% python3 -q
>>> import numpy as np
>>> np.set_printoptions(precision=1, suppress=True, linewidth=120)
>>> f = np.array([0, 0, 2, 1, 1, 1, 3, 3])
>>> M = np.array([np.roll(f, i) for i in range(8)])
>>> M
array([[0, 0, 2, 1, 1, 1, 3, 3],
       [3, 0, 0, 2, 1, 1, 1, 3],
       [3, 3, 0, 0, 2, 1, 1, 1],
       [1, 3, 3, 0, 0, 2, 1, 1],
       [1, 1, 3, 3, 0, 0, 2, 1],
       [1, 1, 1, 3, 3, 0, 0, 2],
       [2, 1, 1, 1, 3, 3, 0, 0],
       [0, 2, 1, 1, 1, 3, 3, 0]])
>>> left, sv, Vh = np.linalg.svd(M, full_matrices=False)
>>> np.allclose(left * sv @ Vh, M)
True
>>> print(np.round(Vh @ Vh.T, 1) + 0)
[[1. 0. 0. 0. 0. 0. 0. 0.]
 [0. 1. 0. 0. 0. 0. 0. 0.]
 [0. 0. 1. 0. 0. 0. 0. 0.]
 [0. 0. 0. 1. 0. 0. 0. 0.]
 [0. 0. 0. 0. 1. 0. 0. 0.]
 [0. 0. 0. 0. 0. 1. 0. 0.]
 [0. 0. 0. 0. 0. 0. 1. 0.]
 [0. 0. 0. 0. 0. 0. 0. 1.]]
>>> sv / sv[0]
array([1. , 0.5, 0.5, 0.3, 0.3, 0.2, 0.2, 0.1])
>>> np.abs(Vh[0])
array([0.4, 0.4, 0.4, 0.4, 0.4, 0.4, 0.4, 0.4])
>>> np.abs(left[:, 0]).round(6).argmax()
np.int64(0)
>>> print((sv > 1e-8).sum())
8
>>> f = np.array([-2, 2, -1, 1, -1, -1, 2, 0])
>>> M2 = M + np.outer(f, np.eye(8)[7])
>>> print(np.linalg.matrix_rank(np.linalg.inv(M2) - np.linalg.inv(M), tol=1e-8))
1
>>> np.linalg.matrix_rank(M2 - M)
np.int64(1)
>>> M2
array([[0., 0., 2., 1., 1., 1., 3., 1.],
       [3., 0., 0., 2., 1., 1., 1., 5.],
       [3., 3., 0., 0., 2., 1., 1., 0.],
       [1., 3., 3., 0., 0., 2., 1., 2.],
       [1., 1., 3., 3., 0., 0., 2., 0.],
       [1., 1., 1., 3., 3., 0., 0., 1.],
       [2., 1., 1., 1., 3., 3., 0., 2.],
       [0., 2., 1., 1., 1., 3., 3., 0.]])
>>> F = np.load("a.npy")
>>> print(F)
[[-2  0 -1  0 -1 -1  0 -1  2 -3]
 [-2 -3  0 -2  3  1  3 -2  1 -3]
 [ 0  1  1 -3  1 -2  0  2  0  1]
 [ 2  3 -1 -3 -2  1 -1 -2 -1  3]
 [ 1  2  3  2  1 -1  0  1  2 -1]
 [ 0  1  1 -3  1 -2  0  2  0  1]
 [ 1  1 -3  2 -1  0  0 -3 -3  3]
 [-1  3  0 -3 -2  2  2 -3  2 -1]
 [ 1  3 -1 -2 -3 -1 -1 -3  2  0]
 [ 2 -3 -1  3 -3 -1  0  2  0 -2]]
>>> # row 5 repeats row 2
>>> left, sv, Vh = np.linalg.svd(F)
>>> np.argmax(sv[:-1] / (sv[1:] + 1e-6)) + 1
np.int64(9)
>>> M2 = left[:, :9] @ np.diag(sv[:9]) @ Vh[:9]
>>> np.round(np.linalg.norm(F - M2) / np.linalg.norm(F), 1)
np.float64(0.0)
>>> np.linalg.matrix_rank(M2)
np.int64(9)
>>> M2.round(1) + 0
array([[-2.,  0., -1.,  0., -1., -1.,  0., -1.,  2., -3.],
       [-2., -3.,  0., -2.,  3.,  1.,  3., -2.,  1., -3.],
       [ 0.,  1.,  1., -3.,  1., -2.,  0.,  2.,  0.,  1.],
       [ 2.,  3., -1., -3., -2.,  1., -1., -2., -1.,  3.],
       [ 1.,  2.,  3.,  2.,  1., -1.,  0.,  1.,  2., -1.],
       [ 0.,  1.,  1., -3.,  1., -2.,  0.,  2.,  0.,  1.],
       [ 1.,  1., -3.,  2., -1.,  0.,  0., -3., -3.,  3.],
       [-1.,  3.,  0., -3., -2.,  2.,  2., -3.,  2., -1.],
       [ 1.,  3., -1., -2., -3., -1., -1., -3.,  2.,  0.],
       [ 2., -3., -1.,  3., -3., -1.,  0.,  2.,  0., -2.]])
>>> np.linalg.matrix_rank(F, rtol=0.05)
np.int64(8)
>>> rank = np.linalg.matrix_rank(F)
>>> print(rank)
9
>>> ns = np.linalg.svd(F)[2][rank:].T
>>> np.allclose(F @ ns, 0)
True
>>> [int(np.linalg.matrix_rank(F[:, :j + 1])) for j in range(10)]
[1, 2, 3, 4, 5, 6, 7, 8, 9, 9]
>>> [int(np.linalg.matrix_rank(F[:i])) for i in range(1, len(F) + 1)]
[1, 2, 3, 4, 5, 5, 6, 7, 8, 9]
>>> np.round(F @ np.linalg.pinv(F) @ F, 1) + 0
array([[-2.,  0., -1.,  0., -1., -1.,  0., -1.,  2., -3.],
       [-2., -3.,  0., -2.,  3.,  1.,  3., -2.,  1., -3.],
       [ 0.,  1.,  1., -3.,  1., -2.,  0.,  2.,  0.,  1.],
       [ 2.,  3., -1., -3., -2.,  1., -1., -2., -1.,  3.],
       [ 1.,  2.,  3.,  2.,  1., -1.,  0.,  1.,  2., -1.],
       [ 0.,  1.,  1., -3.,  1., -2.,  0.,  2.,  0.,  1.],
       [ 1.,  1., -3.,  2., -1.,  0.,  0., -3., -3.,  3.],
       [-1.,  3.,  0., -3., -2.,  2.,  2., -3.,  2., -1.],
       [ 1.,  3., -1., -2., -3., -1., -1., -3.,  2.,  0.],
       [ 2., -3., -1.,  3., -3., -1.,  0.,  2.,  0., -2.]])
>>> f = np.array([9, 8, -7])
>>> print(np.correlate(F[9], F[6], "full"))
[  6 -15   0  21 -15  -5  19  -2   0  -1 -12  15   1   0  -5  -2   8  -2  -2]
>>> (F - F.T) / 2
array([[ 0. ,  1. , -0.5, -1. , -1. , -0.5, -0.5,  0. ,  0.5, -2.5],
       [-1. ,  0. , -0.5, -2.5,  0.5,  0. ,  1. , -2.5, -1. ,  0. ],
       [ 0.5,  0.5,  0. , -1. , -1. , -1.5,  1.5,  1. ,  0.5,  1. ],
       [ 1. ,  2.5,  1. ,  0. , -2. ,  2. , -1.5,  0.5,  0.5,  0. ],
       [ 1. , -0.5,  1. ,  2. ,  0. , -1. ,  0.5,  1.5,  2.5,  1. ],
       [ 0.5,  0. ,  1.5, -2. ,  1. ,  0. ,  0. ,  0. ,  0.5,  1. ],
       [ 0.5, -1. , -1.5,  1.5, -0.5,  0. ,  0. , -2.5, -1. ,  1.5],
       [ 0. ,  2.5, -1. , -0.5, -1.5,  0. ,  2.5,  0. ,  2.5, -1.5],
       [-0.5,  1. , -0.5, -0.5, -2.5, -0.5,  1. , -2.5,  0. ,  0. ],
       [ 2.5,  0. , -1. ,  0. , -1. , -1. , -1.5,  1.5,  0. ,  0. ]])
>>> F.inv()
Traceback (most recent call last):
  File "<python-input-37>", line 1, in <module>
    F.inv()
    ^^^^^
AttributeError: 'numpy.ndarray' object has no attribute 'inv'
>>> F @ F
array([[  0,   8,  -2,  -6,   4,   6,  -4, -12,  -4,  12],
       [  9,  19,   7,  16,   8, -10, -12,   5, -10,  24],
       [ -7,  -8,   4,   9,   2,   2,  10,  -1,  10, -18],
       [-12, -41,  -4,  14,  10,  -6,   9,  14,   3, -29],
       [ -2,  16,   1, -24,  -1,  -1,   4, -15,  10,  -1],
       [ -7,  -8,   4,   9,   2,   2,  10,  -1,  10, -18],
       [  5, -29,  -9,  23,   0,   3,  -2,  10, -13,  -5],
       [ -7, -18,  -7,  -1,  17,  -8,   4,  -2,  -8,   0],
       [-11, -27,  -9,   3,   8,  -1,   3,  -4,   2, -17],
       [ -1,  22, -14, -15, -20,  11,  -8, -19,  -4,  15]])
>>> print(np.trace(F))
-11
>>> round(float(np.abs(np.linalg.eigvals(F)).max()), 1)
7.3
>>> np.round(np.sort(np.abs(np.linalg.eigvals(F))), 1) + 0
array([0. , 1.2, 2.6, 2.6, 3.4, 4.4, 4.4, 4.6, 4.6, 7.3])
>>> np.linalg.matrix_power(F, 2)
array([[  0,   8,  -2,  -6,   4,   6,  -4, -12,  -4,  12],
       [  9,  19,   7,  16,   8, -10, -12,   5, -10,  24],
       [ -7,  -8,   4,   9,   2,   2,  10,  -1,  10, -18],
       [-12, -41,  -4,  14,  10,  -6,   9,  14,   3, -29],
       [ -2,  16,   1, -24,  -1,  -1,   4, -15,  10,  -1],
       [ -7,  -8,   4,   9,   2,   2,  10,  -1,  10, -18],
       [  5, -29,  -9,  23,   0,   3,  -2,  10, -13,  -5],
       [ -7, -18,  -7,  -1,  17,  -8,   4,  -2,  -8,   0],
       [-11, -27,  -9,   3,   8,  -1,   3,  -4,   2, -17],
       [ -1,  22, -14, -15, -20,  11,  -8, -19,  -4,  15]])
>>> m1 = np.array([[2, -2, -4, -5, 4],
...     [-5, -5, -4, 3, -1],
...     [-4, 0, -4, 2, 1],
...     [4, 2, 0, -3, -2],
...     [-4, 4, 1, -4, -2],
...     [-1, 4, -3, 1, 1],
...     [-5, -1, 0, -2, 5]])
>>> m1[4] = m1[3]
>>> m1
array([[ 2, -2, -4, -5,  4],
       [-5, -5, -4,  3, -1],
       [-4,  0, -4,  2,  1],
       [ 4,  2,  0, -3, -2],
       [ 4,  2,  0, -3, -2],
       [-1,  4, -3,  1,  1],
       [-5, -1,  0, -2,  5]])
>>> # row 4 repeats row 3
>>> vec = np.array([2, 5, -2, 2, 0])
>>> y = m1 @ vec
>>> np.round(np.linalg.pinv(m1) @ m1, 1) + 0
array([[1., 0., 0., 0., 0.],
       [0., 1., 0., 0., 0.],
       [0., 0., 1., 0., 0.],
       [0., 0., 0., 1., 0.],
       [0., 0., 0., 0., 1.]])
>>> np.round(np.linalg.lstsq(m1, y)[0], 1) + 0
array([ 2.,  5., -2.,  2.,  0.])
>>> rng = np.random.default_rng(29)
>>> y = y + 0.1 * rng.normal(size=7)
>>> y
array([ -8., -21.,   4.,  12.,  12.,  26., -19.])
>>> coef, *_ = np.linalg.lstsq(m1, y)
>>> [round(float(np.linalg.norm(np.linalg.solve(m1.T @ m1 + lam * np.eye(5), m1.T @ y))), 2) for lam in (0, 1, 10, 100)]
[6.08, 5.86, 4.76, 1.98]
>>> M2 = np.c_[m1[:, :4] @ np.array([[2, 2, 0, 0], [-1, -2, 0, -2], [1, -3, 1, -3], [0, 2, 1, 3]]), np.array([0, 1, 1, 1, 1, 3, 3])]
>>> M2
array([[  2,  10,  -9,   1,   0],
       [ -9,  18,  -1,  31,   1],
       [-12,   8,  -2,  18,   1],
       [  6,  -2,  -3, -13,   1],
       [  6,  -2,  -3, -13,   1],
       [ -9,   1,  -2,   4,   3],
       [ -9, -12,  -2,  -4,   3]])
>>> np.round(np.linalg.norm(M2 - m1 @ np.linalg.lstsq(m1, M2)[0], axis=0), 1) + 0
array([0. , 0. , 0. , 0. , 1.4])
>>> np.linalg.matrix_rank(M2)
np.int64(5)
>>> np.linalg.norm(np.linalg.qr(m1)[0].T @ M2, axis=0) ** 2 / ((M2 ** 2).sum(axis=0) + 1e-12)
array([1. , 1. , 1. , 1. , 0.9])
>>> np.round(np.linalg.lstsq(m1, M2[:, 0])[0], 1) + 0
array([ 2., -1.,  1.,  0.,  0.])
